$ ipython --no-banner

In [1]: import numpy as np

In [2]: np.set_printoptions(precision=1, suppress=True, linewidth=160)

In [3]: rd = lambda a: np.round(a, 1) + 0

In [4]: arr = np.array([[8, 9, 5, -2, 6, 7, 1],
   ...:     [3, 4, 7, -8, 9, 4, 4],
   ...:     [2, 0, 6, -8, 0, 1, 4],
   ...:     [1, 0, 7, -16, 3, 1, 8],
   ...:     [1, 7, 8, -12, 5, 9, 6],
   ...:     [0, 2, 5, -6, 4, 5, 3],
   ...:     [0, 3, 1, -12, 0, 9, 6],
   ...:     [9, 2, 6, -6, 1, 5, 3]])

In [5]: arr
Out[5]: 
array([[  8,   9,   5,  -2,   6,   7,   1],
       [  3,   4,   7,  -8,   9,   4,   4],
       [  2,   0,   6,  -8,   0,   1,   4],
       [  1,   0,   7, -16,   3,   1,   8],
       [  1,   7,   8, -12,   5,   9,   6],
       [  0,   2,   5,  -6,   4,   5,   3],
       [  0,   3,   1, -12,   0,   9,   6],
       [  9,   2,   6,  -6,   1,   5,   3]])

In [6]: A2 = arr[0, 0] * arr[1:] - np.outer(arr[1:, 0], arr[0])

In [7]: A2
Out[7]: 
array([[   0,    5,   41,  -58,   54,   11,   29],
       [   0,  -18,   38,  -60,  -12,   -6,   30],
       [   0,   -9,   51, -126,   18,    1,   63],
       [   0,   47,   59,  -94,   34,   65,   47],
       [   0,   16,   40,  -48,   32,   40,   24],
       [   0,   24,    8,  -96,    0,   72,   48],
       [   0,  -65,    3,  -30,  -46,  -23,   15]])

In [8]: np.flatnonzero(~A2.round(6).any(axis=1))
Out[8]: array([], dtype=int64)

In [9]: rd(arr[:, 0] / arr[0, 0])
Out[9]: array([1. , 0.4, 0.2, 0.1, 0.1, 0. , 0. , 1.1])

In [10]: left, sigma, vt = np.linalg.svd(arr)

In [11]: rd(sigma)
Out[11]: array([39.7, 15.5,  9.5,  8.2,  3.4,  2.7,  0. ])

In [12]: A2 = left[:, :6] @ np.diag(sigma[:6]) @ vt[:6]

In [13]: rd(np.linalg.norm(arr - A2) / np.linalg.norm(arr))
Out[13]: np.float64(0.0)

In [14]: rd(A2)
Out[14]: 
array([[  8.,   9.,   5.,  -2.,   6.,   7.,   1.],
       [  3.,   4.,   7.,  -8.,   9.,   4.,   4.],
       [  2.,   0.,   6.,  -8.,   0.,   1.,   4.],
       [  1.,   0.,   7., -16.,   3.,   1.,   8.],
       [  1.,   7.,   8., -12.,   5.,   9.,   6.],
       [  0.,   2.,   5.,  -6.,   4.,   5.,   3.],
       [  0.,   3.,   1., -12.,   0.,   9.,   6.],
       [  9.,   2.,   6.,  -6.,   1.,   5.,   3.]])

In [15]: rd(np.linalg.norm(arr - A2, 2)), rd(sigma[6])
Out[15]: (np.float64(0.0), np.float64(0.0))

In [16]: np.linalg.matrix_rank(arr, rtol=0.05)
Out[16]: np.int64(6)

In [17]: left, sigma, vt = np.linalg.svd(arr)

In [18]: vecs = vt[:(sigma > 1e-8).sum()]

In [19]: rng = np.random.default_rng(80)

In [20]: vec = arr[5] + -1 * arr[3] + rng.integers(2) * np.eye(7)[4]

In [21]: vec
Out[21]: array([-1.,  2., -2., 10.,  2.,  4., -5.])

In [22]: np.allclose(vecs.T @ vecs @ vec, vec)
Out[22]: True

In [23]: np.linalg.matrix_rank(np.vstack([arr, vec]))
Out[23]: np.int64(6)

In [24]: rd(vecs.T @ vecs)
Out[24]: 
array([[ 1. ,  0. ,  0. ,  0. ,  0. ,  0. ,  0. ],
       [ 0. ,  1. ,  0. ,  0. ,  0. ,  0. ,  0. ],
       [ 0. ,  0. ,  1. ,  0. ,  0. ,  0. ,  0. ],
       [ 0. ,  0. ,  0. ,  0.8,  0. ,  0. , -0.4],
       [ 0. ,  0. ,  0. ,  0. ,  1. ,  0. ,  0. ],
       [ 0. ,  0. ,  0. ,  0. ,  0. ,  1. ,  0. ],
       [ 0. ,  0. ,  0. , -0.4,  0. ,  0. ,  0.2]])

In [25]: rd(np.linalg.norm(vec - vecs.T @ vecs @ vec))
Out[25]: np.float64(0.0)

In [26]: np.allclose(arr[:-1].T @ np.linalg.lstsq(arr[:-1].T, arr[-1])[0], arr[-1])
Out[26]: True

In [27]: np.unique(arr.round(6), axis=0).shape
Out[27]: (8, 7)

In [28]: np.linalg.lstsq(arr[:-1].T, arr[-1])[2]
Out[28]: np.int32(6)

In [29]: rd(np.trace(np.linalg.pinv(arr) @ arr))
Out[29]: np.float64(6.0)

In [30]: np.argsort(-np.linalg.norm(arr, axis=0).round(6), kind="stable")[:3]
Out[30]: array([3, 2, 5])

In [31]: np.linalg.cond(arr) > 100
Out[31]: np.True_

In [32]: np.linalg.matrix_rank(arr, rtol=0.1)
Out[32]: np.int64(4)

In [33]: E = np.loadtxt("layer14.csv", delimiter=",")

In [34]: E
Out[34]: 
array([[ -5.,   5.,  -4.,   1.],
       [-12.,  11.,  -8.,   2.],
       [ -8.,   6.,  -5.,   2.],
       [-14.,  11., -10.,   4.]])

In [35]: # null space of dimension 1

In [36]: t3 = np.stack([E, 4 * E, E[::-1]])

In [37]: np.linalg.matrix_rank(t3)
Out[37]: array([3, 3, 3])

In [38]: rd(np.linalg.norm(t3, axis=(1, 2)))
Out[38]: array([ 31. , 124.1,  31. ])

In [39]: t3.sum(axis=0)
Out[39]: 
array([[-39.,  36., -30.,   9.],
       [-68.,  61., -45.,  12.],
       [-52.,  41., -33.,  12.],
       [-75.,  60., -54.,  21.]])

In [40]: (t3 @ E.T).shape
Out[40]: (3, 4, 4)

In [41]: np.allclose(E, E.T)
Out[41]: False

In [42]: np.argsort(-np.linalg.norm(E, axis=0).round(6), kind="stable")[:3]
Out[42]: array([0, 1, 2])

In [43]: [round(float(x), 1) for x in np.linalg.svd(E, compute_uv=False)[:3]]
Out[43]: [31.0, 1.8, 0.7]

In [44]: np.linalg.matrix_rank(E, rtol=0.1)
Out[44]: np.int64(1)

In [45]: rd(np.linalg.norm(E, 2) / np.linalg.norm(E))
Out[45]: np.float64(1.0)

In [46]: r0 = np.array([-3, 3])

In [47]: np.polyval(r0, E[1])
Out[47]: array([ 39., -30.,  27.,  -3.])

In [48]: np.correlate(E[1], E[3], "full")
Out[48]: array([ -48.,  164., -274.,  377., -262.,  134.,  -28.])

In [49]: J = np.load("run1.npy")

In [50]: J
Out[50]: 
array([[1, 0, 0, 0, 0, 0],
       [0, 0, 1, 0, 0, 0],
       [0, 0, 0, 1, 0, 0],
       [0, 0, 0, 0, 0, 1],
       [0, 1, 0, 0, 0, 0],
       [0, 0, 0, 0, 1, 0]])

In [51]: np.linalg.matrix_power(J, 100)
Out[51]: 
array([[1, 0, 0, 0, 0, 0],
       [0, 1, 0, 0, 0, 0],
       [0, 0, 1, 0, 0, 0],
       [0, 0, 0, 1, 0, 0],
       [0, 0, 0, 0, 1, 0],
       [0, 0, 0, 0, 0, 1]])

In [52]: pr = np.eye(6)[1]

In [53]: for _ in range(5):
    ...:     pr = pr @ J
    ...:     print(pr.round(1))
    ...: 
[0. 0. 1. 0. 0. 0.]
[0. 0. 0. 1. 0. 0.]
[0. 0. 0. 0. 0. 1.]
[0. 0. 0. 0. 1. 0.]
[0. 1. 0. 0. 0. 0.]
